% python3 -q
>>> import numpy as np
>>> np.set_printoptions(suppress=True, linewidth=120)
>>> K = np.load("sample3.npy")
>>> print(K)
[[-1.14 -2.92 -1.19]
 [-2.33 -1.89  7.51]
 [-4.09  8.5  -2.48]
 [-0.57 -4.96  0.68]
 [-3.48  9.59 -1.03]
 [-0.54 -3.67 -1.69]
 [-3.44  7.91 -1.82]
 [-1.89 -0.77  4.41]
 [-2.85 -0.69  4.05]
 [-2.56 10.06  0.17]
 [-5.51  6.34 -1.52]
 [-5.02  5.92 -0.31]
 [-2.19 -4.77  0.54]
 [-5.67  7.78 -1.58]
 [-1.8   1.14  6.14]
 [ 0.98 -2.94 -0.45]
 [-6.33  7.33 -3.03]
 [-0.99 -3.95 -1.65]
 [-2.06  8.51 -1.87]
 [ 0.8  -4.31 -0.54]]
>>> z = K[:, 1] > np.median(K[:, 1])
>>> r0 = K[z].mean(axis=0) - K[~z].mean(axis=0)
>>> r0.round(2)
array([-2.92, 10.4 , -1.9 ])
>>> (((K - K.mean(axis=0)) @ r0 > 0) == z).mean()
np.float64(0.95)
>>> z.astype(int)
array([0, 0, 1, 0, 1, 0, 1, 0, 0, 1, 1, 1, 0, 1, 1, 0, 1, 0, 1, 0])
>>> Xs = K - K.mean(axis=0)
>>> left, sigma, VT = np.linalg.svd(Xs, full_matrices=False)
>>> np.searchsorted(np.cumsum(sigma ** 2) / (sigma ** 2).sum(), 0.9) + 1
np.int64(2)
>>> np.linalg.matrix_rank(Xs)
np.int64(3)
>>> np.abs(VT[0]).argmax()
np.int64(1)
>>> x0 = np.array([-1, 1, 1])
>>> rhs = K @ x0
>>> print(np.round(np.linalg.solve(K.T @ K, K.T @ rhs), 2))
[-1.  1.  1.]
>>> rng = np.random.default_rng(884)
>>> rhs = rhs + 0.3 * rng.normal(size=20)
>>> print(rhs.round(2))
[-3.04  8.13 10.39 -3.75 11.84 -4.16  9.35  5.67  6.5  12.8  10.26 10.64 -1.91 11.32  9.39 -3.91 10.89 -4.76  8.7
 -5.89]
>>> c, *_ = np.linalg.lstsq(K, rhs)
>>> round(np.linalg.norm(rhs - K @ c), 2)
np.float64(1.15)
>>> basis = K[[19, 17]].astype(float)
>>> for _ in range(6):
...     z = np.linalg.norm(K[:, None] - basis, axis=-1).argmin(axis=1)
...     basis = np.array([K[z == j].mean(axis=0) for j in range(2)])
... 
>>> print(z)
[0 0 1 0 1 0 1 0 0 1 1 1 0 1 0 0 1 0 1 0]
>>> print(np.round(basis[1] - basis[0], 2))
[-3.1  10.7  -3.12]
>>> F = np.load("test17.npy")
>>> F
array([[2., 1., 0., 0.],
       [0., 2., 1., 0.],
       [0., 0., 2., 1.],
       [0., 0., 0., 2.]])
>>> # triangular
>>> A2 = np.array([[-2, 2], [-1, -1], [2, -1], [1, -2]])
>>> np.linalg.matrix_rank(np.vstack([F, A2.T]))
np.int64(4)
>>> data = np.loadtxt("case9.csv", delimiter=",")
>>> print(data)
[[0.5 0.5 0.  0. ]
 [0.  0.5 0.  0.5]
 [0.  0.  0.5 0.5]
 [0.  0.  0.  1. ]]
>>> # row-stochastic, so 1 is an eigenvalue
>>> vals, vecs = np.linalg.eig(data)
>>> vals
array([0.5, 0.5, 0.5, 1. ])
>>> round(np.prod(vals), 2)
np.float64(0.12)
>>> np.round(np.sort(np.linalg.eigvals(data.T)), 2)
array([0.5, 0.5, 0.5, 1. ])
>>> (data - data.T) / 2
array([[ 0.  ,  0.25,  0.  ,  0.  ],
       [-0.25,  0.  ,  0.  ,  0.25],
       [ 0.  ,  0.  ,  0.  ,  0.25],
       [ 0.  , -0.25, -0.25,  0.  ]])
>>> np.trace(data)
np.float64(2.5)
>>> round(float(np.abs(np.linalg.eigvals(data)).max()), 2)
1.0
>>> assert data == data.T
Traceback (most recent call last):
  File "<python-input-41>", line 1, in <module>
    assert data == data.T
           ^^^^^^^^^^^^^^
ValueError: The truth value of an array with more than one element is ambiguous. Use a.any() or a.all()
>>> np.allclose(data, data.T)
False
>>> z = rng.permutation(4)
>>> print(z)
[2 0 1 3]
>>> A2 = data[z][:, z]
>>> np.round(np.sort(np.abs(np.linalg.eigvals(A2))), 2)
array([0.5, 0.5, 0.5, 1. ])
>>> np.diag(A2)
array([0.5, 0.5, 0.5, 1. ])
>>> np.trace(A2)
np.float64(2.5)
>>> x0 = np.array([-5, 2, 1, -1])
>>> rhs = data @ x0
>>> print(rhs)
[-1.5  0.5  0.  -1. ]
>>> np.round(np.linalg.solve(data, rhs + data[:, 3]), 2)
array([-5.,  2.,  1.,  0.])
>>> np.round(np.linalg.solve(data.T, data[0]), 2)
array([1., 0., 0., 0.])
>>> np.round(np.linalg.solve(data, data[:, 1]), 2)
array([0., 1., 0., 0.])
>>> np.round(np.linalg.solve(data, 4 * rhs), 2)
array([-20.,   8.,   4.,  -4.])
>>> print([int(np.linalg.matrix_rank(np.linalg.matrix_power(data, p))) for p in range(1, 5)])
[4, 4, 4, 4]
>>> data @ data
array([[0.25, 0.5 , 0.  , 0.25],
       [0.  , 0.25, 0.  , 0.75],
       [0.  , 0.  , 0.25, 0.75],
       [0.  , 0.  , 0.  , 1.  ]])
>>> np.round(np.sort(np.linalg.eigvals(data)), 2)
array([0.5, 0.5, 0.5, 1. ])
>>> np.linalg.matrix_rank(data - data[0, 0] * np.eye(4))
np.int64(2)
>>> round(float(np.prod(np.diag(data))), 2), round(np.linalg.det(data), 2)
(0.12, np.float64(0.13))
>>> mat = np.array([[2, -2, -2, 2],
...     [2, 2, 0, 0],
...     [-2, -1, -1, -2],
...     [-3, 2, 3, 1],
...     [1, -2, -3, -1]])
>>> print(mat)
[[ 2 -2 -2  2]
 [ 2  2  0  0]
 [-2 -1 -1 -2]
 [-3  2  3  1]
 [ 1 -2 -3 -1]]
>>> z = rng.permutation(4)
>>> A2 = mat[:, z] * rng.choice([-1, 1], 4)
>>> A2
array([[ 2,  2,  2, -2],
       [-2,  0,  2,  0],
       [ 1,  1, -2,  2],
       [-2, -3, -3, -1],
       [ 2,  3,  1,  1]])
>>> left, _, VT = np.linalg.svd(mat.T @ A2)
>>> z
array([1, 2, 0, 3])
>>> np.round(np.linalg.lstsq(mat, A2)[0], 2) + 0
array([[ 0.,  0.,  1.,  0.],
       [-1.,  0.,  0.,  0.],
       [ 0., -1.,  0.,  0.],
       [ 0.,  0.,  0., -1.]])
>>> O, R = np.linalg.qr(mat)
>>> print(np.allclose(R.T @ R, mat.T @ mat))
True
>>> print(np.trace(O @ O.T))
4.0
>>> R.round(2)
array([[-4.69,  1.28,  2.98, -0.85],
       [ 0.  , -3.92, -3.36, -0.79],
       [ 0.  ,  0.  ,  1.67,  2.33],
       [ 0.  ,  0.  ,  0.  , -1.79]])
>>> print(np.round(np.linalg.matrix_power(R - np.diag(np.diag(R)), 4), 2))
[[0. 0. 0. 0.]
 [0. 0. 0. 0.]
 [0. 0. 0. 0.]
 [0. 0. 0. 0.]]
>>> [int(np.linalg.matrix_rank(np.linalg.matrix_power(R, p))) for p in range(1, 5)]
[4, 4, 4, 4]
>>> np.round(np.linalg.norm(mat, axis=1), 2)
array([4.  , 2.83, 3.16, 4.8 , 3.87])
>>> round(float(np.linalg.norm(mat[3] - mat[4])), 2)
8.49
>>> np.round(np.linalg.norm(mat, "nuc"), 2)
np.float64(14.45)
>>> round(np.linalg.norm(mat, 1), 2), round(float(np.linalg.norm(mat, np.inf)), 2)
(np.float64(10.0), 9.0)
>>> np.round(np.linalg.norm(mat, axis=0), 2)
array([4.69, 4.12, 4.8 , 3.16])
>>> A = np.triu(rng.random((4, 4)) < 0.6, 1).astype(int)
>>> A = A + A.T
>>> A
array([[0, 0, 0, 0],
       [0, 0, 0, 1],
       [0, 0, 0, 0],
       [0, 1, 0, 0]])
>>> # symmetric, so the eigenvalues are real
>>> mat.reshape(2, -1)
array([[ 2, -2, -2,  2,  2,  2,  0,  0, -2, -1],
       [-1, -2, -3,  2,  3,  1,  1, -2, -3, -1]])
>>> mat.reshape(-1, 2)
array([[ 2, -2],
       [-2,  2],
       [ 2,  2],
       [ 0,  0],
       [-2, -1],
       [-1, -2],
       [-3,  2],
       [ 3,  1],
       [ 1, -2],
       [-3, -1]])
>>> t3 = mat.reshape(5, 2, -1)
>>> print(t3.transpose(1, 0, 2))
[[[ 2 -2]
  [ 2  2]
  [-2 -1]
  [-3  2]
  [ 1 -2]]

 [[-2  2]
  [ 0  0]
  [-1 -2]
  [ 3  1]
  [-3 -1]]]
>>> t3.sum(axis=1)
array([[ 0,  0],
       [ 2,  2],
       [-3, -3],
       [ 0,  3],
       [-2, -3]])
>>> t3.shape
(5, 2, 2)
>>> print(np.einsum("ihd,jhd->hij", t3, t3).shape)
(2, 5, 5)
>>> round(float(np.linalg.det(A)), 2)
0.0
>>> np.round(np.sort(np.abs(np.linalg.eigvals(A))), 2)
array([0., 0., 1., 1.])
>>> print(np.allclose(A @ A.T, A.T @ A))
True
>>> print((A - A.T) / 2)
[[0. 0. 0. 0.]
 [0. 0. 0. 0.]
 [0. 0. 0. 0.]
 [0. 0. 0. 0.]]
>>> (A + A.T) / 2
array([[0., 0., 0., 0.],
       [0., 0., 0., 1.],
       [0., 0., 0., 0.],
       [0., 1., 0., 0.]])
>>> round(np.abs(np.linalg.eigvals(A)).max(), 2)
np.float64(1.0)
>>> print(A @ A)
[[0 0 0 0]
 [0 1 0 0]
 [0 0 0 0]
 [0 0 0 1]]
>>> m1 = np.load("data.npy")
>>> m1.round(2)
array([[0.27, 0.36, 0.36],
       [0.27, 0.36, 0.36],
       [0.12, 0.62, 0.25]])
>>> # looks like rank 2
>>> np.round(np.linalg.matrix_power(m1, 100), 2)
array([[0.22, 0.45, 0.33],
       [0.22, 0.45, 0.33],
       [0.22, 0.45, 0.33]])
>>> np.round(np.linalg.matrix_power(m1, 2), 2)
array([[0.22, 0.46, 0.32],
       [0.22, 0.46, 0.32],
       [0.24, 0.43, 0.34]])
>>> pr = np.eye(3)[1]
>>> for _ in range(4):
...     pr = pr @ m1
...     print(pr.round(2))
... 
[0.27 0.36 0.36]
[0.22 0.46 0.32]
[0.23 0.45 0.33]
[0.22 0.45 0.33]
>>> A2 = np.array([[0, 0, 0], [1, 0, 2], [2, 2, 1]])
>>> print(np.round(np.einsum("ik,kj->ij", m1, A2), 2))
[[1.09 0.73 1.09]
 [1.09 0.73 1.09]
 [1.12 0.5  1.5 ]]
>>> np.round(np.einsum("ij->j", m1), 2)
array([0.67, 1.35, 0.98])
>>> np.linalg.matrix_rank(m1 @ A2)
np.int64(2)
>>> left, sigma, VT = np.linalg.svd(m1)
>>> sigma.round(2) + 0
array([1.04, 0.25, 0.  ])
>>> A2 = left[:, :2] @ np.diag(sigma[:2]) @ VT[:2]
>>> np.linalg.matrix_rank(A2)
np.int64(2)
>>> round(np.abs(m1 - A2).max(), 2)
np.float64(0.0)
>>> np.round(np.linalg.norm(m1 - A2, 2), 2), round(sigma[2], 2)
(np.float64(0.0), np.float64(0.0))
>>> A2 = np.array([[0, 0, -5], [-4, 5, 3], [5, 5, 2], [4, 2, -1]])
>>> print(np.einsum("ik,kj->ji", A, A2))
[[ 0  4  0 -4]
 [ 0  2  0  5]
 [ 0 -1  0  3]]
>>> print(A @ A2)
[[ 0  0  0]
 [ 4  2 -1]
 [ 0  0  0]
 [-4  5  3]]
>>> print(np.vstack([A, A2.T]).shape)
(7, 4)
>>> np.einsum("ij->j", A)
array([0, 1, 0, 1])
>>> np.linalg.matrix_rank(A @ A2)
np.int64(2)
>>> A2 @ A
Traceback (most recent call last):
  File "<python-input-121>", line 1, in <module>
    A2 @ A
    ~~~^~~
ValueError: matmul: Input operand 1 has a mismatch in its core dimension 0, with gufunc signature (n?,k),(k,m?)->(n?,m?) (size 4 is different from 3)
>>> [round(float(x), 2) for x in np.linalg.svd(m1, compute_uv=False)[:3]]
[1.04, 0.25, 0.0]
>>> round(np.linalg.norm(m1, 2) / np.linalg.norm(m1), 2)
np.float64(0.97)
>>> A2 = np.array([[1, 0, 0, 3, 3],
...     [3, 1, 3, 0, 2],
...     [3, 3, 3, 1, 3],
...     [0, 2, 1, 1, 2],
...     [1, 2, 3, 3, 0]])
>>> feats = A2 - A2.T
>>> feats
array([[ 0, -3, -3,  3,  2],
       [ 3,  0,  0, -2,  0],
       [ 3,  0,  0,  0,  0],
       [-3,  2,  0,  0, -1],
       [-2,  0,  0,  1,  0]])
>>> np.linalg.cond(feats) > 100
np.True_
>>> round(np.linalg.norm(feats, 2) / np.linalg.norm(feats), 2)
np.float64(0.69)
>>> A2 = np.array([[0, 0], [3, 1]])
>>> basis = np.kron(A2, data)
>>> round(np.linalg.norm(basis, 2), 2), np.round(np.linalg.norm(A2, 2) * np.linalg.norm(data, 2), 2)
(np.float64(4.01), np.float64(4.01))
>>> basis.shape
(8, 8)
>>> arr = np.load("x.npy")
>>> arr
array([[-1.05,  0.83,  0.47,  1.58],
       [-0.72,  0.36, -0.42,  1.78],
       [-1.99, -0.41, -3.84, -1.01],
       [ 4.57,  1.11,  2.75,  1.41],
       [ 1.58,  0.27,  1.6 , -6.14],
       [-0.2 ,  0.56,  3.23,  4.94],
       [ 0.75, -1.4 , -3.44, -0.94],
       [-1.07, -1.99, -5.94, -1.51],
       [ 1.03,  1.06,  1.31,  3.55],
       [-0.62, -0.02,  2.03, -0.08],
       [ 0.39, -0.83, -0.48,  0.46],
       [ 0.  ,  0.23, -3.78, -3.57],
       [-0.19, -0.83, -0.45, -4.03],
       [-0.91,  0.42,  3.55, -2.78],
       [ 0.11, -0.14,  0.45, -1.37],
       [-4.39,  0.78,  0.63, -2.13],
       [-3.22,  1.09,  1.19,  0.61],
       [ 0.94,  0.43, -3.22,  4.34],
       [ 0.83,  0.16,  0.7 , -3.58],
       [-1.31, -0.49,  2.39,  2.81],
       [ 1.  , -1.64, -0.45,  0.36],
       [ 0.58, -0.17, -4.55, -0.33],
       [-1.96,  0.32, -0.52, -4.5 ],
       [-0.25,  0.61,  0.76,  3.55],
       [ 1.7 ,  0.56,  0.88, -5.77],
       [ 0.92, -0.22, -1.56,  0.8 ]])
>>> np.round(np.linalg.norm(arr[21] - arr[22]), 2)
np.float64(6.35)
>>> np.linalg.norm(arr, axis=1).argmax()
np.int64(4)
>>> np.round(np.linalg.norm(arr, axis=0), 2)
array([ 8.67,  4.13, 12.63, 15.39])
>>> np.round(np.linalg.norm(arr, 2), 2)
np.float64(15.68)
>>> round(float(np.linalg.norm(arr[21], 1)), 2), np.round(np.linalg.norm(arr[21], np.inf), 2)
(5.63, np.float64(4.55))
>>> print(round(float(np.linalg.norm(arr, 1)), 2), np.round(np.linalg.norm(arr, np.inf), 2))
63.93 10.51
